$ ipython --no-banner

In [1]: import numpy as np

In [2]: np.set_printoptions(precision=2, suppress=True, linewidth=100, floatmode="fixed")

In [3]: data = np.loadtxt("x.csv", delimiter=",")

In [4]: data
Out[4]: 
array([[-0.86, -0.75, -0.99,  1.00,  0.80],
       [-0.98, -0.83,  0.93,  0.71, -0.99],
       [ 0.87,  0.87,  0.77, -0.09, -0.96],
       [-0.39, -0.77, -0.95,  1.00, -0.09],
       [ 1.00,  0.99, -0.63,  0.70, -0.87],
       [ 0.48,  0.33,  0.80, -0.90, -0.18],
       [ 0.56,  0.09, -0.44,  0.91, -0.56],
       [-0.13,  0.07,  0.59,  0.30, -0.85],
       [ 0.98,  0.96, -0.98, -0.79,  0.99],
       [ 0.67,  0.67,  0.67, -0.74, -0.55],
       [ 0.40,  0.56, -0.79,  0.66,  0.22],
       [-0.18,  0.49, -0.97,  0.89,  0.72],
       [ 0.28,  0.27,  0.90,  0.80, -1.00],
       [-0.71, -0.65,  0.82, -0.99,  0.81],
       [ 0.77,  0.41,  0.59,  0.43, -0.87],
       [-0.51,  0.66,  0.95,  0.19, -1.00],
       [-0.74, -0.65,  0.74, -0.83,  0.24],
       [-0.92, -0.84,  0.90,  0.04, -0.87],
       [-1.00, -1.00, -0.67,  1.00, -0.35]])

In [5]: idx = data[:, 3] > np.median(data[:, 3])

In [6]: f = data[idx].mean(axis=0) - data[~idx].mean(axis=0)

In [7]: np.argsort(-np.abs(f).round(6), kind="stable")
Out[7]: array([3, 2, 1, 0, 4])

In [8]: idx.astype(int)
Out[8]: array([1, 1, 0, 1, 1, 0, 1, 0, 0, 0, 1, 1, 1, 0, 0, 0, 0, 0, 1])

In [9]: ((data - data.mean(axis=0)) @ f > 0).astype(int)
Out[9]: array([1, 1, 0, 1, 1, 0, 1, 0, 0, 0, 1, 1, 0, 0, 0, 0, 0, 0, 1])

In [10]: round((((data - data.mean(axis=0)) @ f > 0) == idx).mean(), 2)
Out[10]: np.float64(0.95)
